$ python -q
>>> import numpy as np
>>> np.set_printoptions(precision=3, suppress=True, linewidth=160)
>>> feats = np.tanh(np.array([[-0.4, 1.1],
...     [-1.9, -0.8],
...     [-0.5, 0.7],
...     [0.8, 0.4],
...     [-0.4, 0.8],
...     [0.8, -0.6],
...     [-0.1, 2.7],
...     [0.8, 0.3],
...     [1.4, -1.3],
...     [0.9, 0.4],
...     [-1.9, -3.0],
...     [-0.6, -1.8]]) @ np.array([[-2.2, -2.4, -1.8, 0.4, -1.1, -0.2, 0.0],
...     [0.6, -0.3, 0.9, 1.2, 0.1, -0.7, 1.3]]))
>>> print(feats)
[[ 0.912  0.558  0.937  0.821  0.501 -0.598  0.892]
 [ 0.999  1.     0.991 -0.938  0.965  0.735 -0.778]
 [ 0.909  0.757  0.91   0.565  0.551 -0.371  0.721]
 [-0.909 -0.967 -0.793  0.664 -0.686 -0.414  0.478]
 [ 0.876  0.617  0.894  0.664  0.478 -0.446  0.778]
 [-0.972 -0.94  -0.963 -0.38  -0.735  0.254 -0.653]
 [ 0.951 -0.515  0.989  0.997  0.363 -0.954  0.998]
 [-0.919 -0.965 -0.824  0.592 -0.691 -0.354  0.371]
 [-0.999 -0.995 -0.999 -0.762 -0.932  0.558 -0.934]
 [-0.94  -0.979 -0.851  0.686 -0.74  -0.43   0.478]
 [ 0.983  1.     0.617 -1.     0.946  0.986 -0.999]
 [ 0.235  0.963 -0.493 -0.984  0.446  0.881 -0.982]]
>>> vec = np.array([9, 7, 9, 8, 2, 2, 2])
>>> print(np.linalg.norm(feats @ vec) <= np.linalg.norm(feats, 2) * np.linalg.norm(vec) + 1e-9)
True
>>> print(np.einsum("ij,j->i", feats, vec))
[ 28.702  19.248  27.995 -18.016  27.18  -29.296  22.641 -19.054 -33.652 -18.875  15.267  -2.758]
>>> print(np.sign((feats @ vec).round(6)))
[ 1.  1.  1. -1.  1. -1.  1. -1. -1. -1.  1. -1.]
>>> Q, R = np.linalg.qr(feats)
>>> print(np.round(np.trace(Q @ Q.T), 3))
7.0
>>> print(round(abs(R[0, 0]), 3), round(np.linalg.norm(feats[:, 0]), 3))
3.138 3.138
>>> print(Q @ R)
[[ 0.912  0.558  0.937  0.821  0.501 -0.598  0.892]
 [ 0.999  1.     0.991 -0.938  0.965  0.735 -0.778]
 [ 0.909  0.757  0.91   0.565  0.551 -0.371  0.721]
 [-0.909 -0.967 -0.793  0.664 -0.686 -0.414  0.478]
 [ 0.876  0.617  0.894  0.664  0.478 -0.446  0.778]
 [-0.972 -0.94  -0.963 -0.38  -0.735  0.254 -0.653]
 [ 0.951 -0.515  0.989  0.997  0.363 -0.954  0.998]
 [-0.919 -0.965 -0.824  0.592 -0.691 -0.354  0.371]
 [-0.999 -0.995 -0.999 -0.762 -0.932  0.558 -0.934]
 [-0.94  -0.979 -0.851  0.686 -0.74  -0.43   0.478]
 [ 0.983  1.     0.617 -1.     0.946  0.986 -0.999]
 [ 0.235  0.963 -0.493 -0.984  0.446  0.881 -0.982]]
>>> print(Q.shape, R.shape)
(12, 7) (7, 7)
>>> M2 = np.c_[feats[:, :4] @ np.array([[5, -3, 2, 2], [-4, -3, -3, 5], [-3, -1, 1, -3], [1, -4, 5, 5]]), np.array([-1, -2, -3, -3, 0, -1, -3, -2, -3, -3, -3, -1])]
>>> print(M2)
[[ 0.339 -8.631  5.192  5.91  -1.   ]
 [-2.916 -3.235 -4.7   -0.665 -2.   ]
 [-0.652 -8.168  3.28   5.697 -3.   ]
 [ 2.367  3.763  3.61  -0.951 -3.   ]
 [-0.103 -8.03   4.116  5.476  0.   ]
 [ 1.411  8.218 -1.985 -5.656 -1.   ]
 [ 4.844 -6.282  9.42   1.34  -3.   ]
 [ 2.33   4.108  3.19  -1.23  -2.   ]
 [ 1.218 10.027 -3.821 -7.784 -3.   ]
 [ 2.455  3.866  3.635 -0.795 -3.   ]
 [-1.935 -2.567 -5.415  0.117 -3.   ]
 [-2.178  0.833 -7.828  1.845 -1.   ]]
>>> print(np.linalg.matrix_rank(M2))
5
>>> print(np.linalg.norm(np.linalg.qr(feats)[0].T @ M2, axis=0) ** 2 / ((M2 ** 2).sum(axis=0) + 1e-12))
[1.    1.    1.    1.    0.739]
>>> print(np.round(np.linalg.norm(feats) ** 2 / np.linalg.norm(feats, 2) ** 2, 3))
1.712
>>> print(np.round(feats[9] @ feats[7], 3))
3.757
>>> print(np.linalg.norm(feats, axis=0))
[3.138 3.026 3.008 2.694 2.417 2.18  2.716]
>>> print(round(float(np.linalg.norm(feats[9], 1)), 3), np.round(np.linalg.norm(feats[9], np.inf), 3))
5.104 0.979
>>> print(np.linalg.norm(feats, axis=1).argmax())
10
>>> rng = np.random.default_rng(57116)
>>> M2 = feats + rng.integers(-2, 3, (12, 2)) @ rng.integers(-2, 3, (2, 7))
>>> print(M2)
[[ 0.912  0.558  0.937  0.821  0.501 -0.598  0.892]
 [-0.001  5.     1.991 -4.938  1.965 -4.265  5.222]
 [ 2.909  0.757 -1.09   0.565 -1.449  1.629 -3.279]
 [-0.909 -2.967 -0.793  2.664 -0.686  1.586 -1.522]
 [ 2.876  2.617 -1.106 -1.336 -1.522 -0.446 -1.222]
 [ 1.028  1.06  -2.963 -2.38  -2.735  0.254 -2.653]
 [ 0.951  3.485  0.989 -3.003  0.363 -4.954  4.998]
 [-0.919 -0.965 -0.824  0.592 -0.691 -0.354  0.371]
 [ 0.001  3.005 -1.999 -4.762 -1.932 -2.442  1.066]
 [ 0.06   3.021 -1.851 -3.314 -1.74  -3.43   2.478]
 [-0.017 -3.     1.617  3.     1.946  3.986 -2.999]
 [-1.765  2.963  1.507 -2.984  2.446 -3.119  5.018]]
>>> print(np.abs(M2 - feats).sum(axis=1))
[ 0. 22. 12.  8. 12. 12. 16.  0. 16. 16. 16. 20.]
>>> print(np.linalg.matrix_rank(M2 - feats, tol=1e-8))
2
>>> print(np.round(np.linalg.svd(M2 - feats, compute_uv=False), 3) + 0)
[18.917 10.684  0.     0.     0.     0.     0.   ]
>>> data = np.loadtxt("layer5.csv", delimiter=",")
>>> print(data)
[[0.182 0.    0.182 0.091 0.182 0.091 0.182 0.091]
 [0.143 0.214 0.143 0.143 0.143 0.    0.071 0.143]
 [0.167 0.083 0.25  0.    0.083 0.167 0.167 0.083]
 [0.091 0.182 0.182 0.182 0.091 0.091 0.182 0.   ]
 [0.    0.25  0.125 0.    0.125 0.25  0.125 0.125]
 [0.2   0.1   0.2   0.1   0.1   0.2   0.1   0.   ]
 [0.154 0.077 0.154 0.    0.077 0.154 0.231 0.154]
 [0.1   0.2   0.    0.    0.1   0.1   0.2   0.3  ]]
>>> f = np.array([2, 0, -2, 4, -2, -2, -3, -1])
>>> M2 = data + np.outer(f, np.eye(8)[0])
>>> print(M2)
[[ 2.182  0.     0.182  0.091  0.182  0.091  0.182  0.091]
 [ 0.143  0.214  0.143  0.143  0.143  0.     0.071  0.143]
 [-1.833  0.083  0.25   0.     0.083  0.167  0.167  0.083]
 [ 4.091  0.182  0.182  0.182  0.091  0.091  0.182  0.   ]
 [-2.     0.25   0.125  0.     0.125  0.25   0.125  0.125]
 [-1.8    0.1    0.2    0.1    0.1    0.2    0.1    0.   ]
 [-2.846  0.077  0.154  0.     0.077  0.154  0.231  0.154]
 [-0.9    0.2    0.     0.     0.1    0.1    0.2    0.3  ]]
>>> print(np.linalg.matrix_rank(np.linalg.inv(M2) - np.linalg.inv(data), tol=1e-8))
1
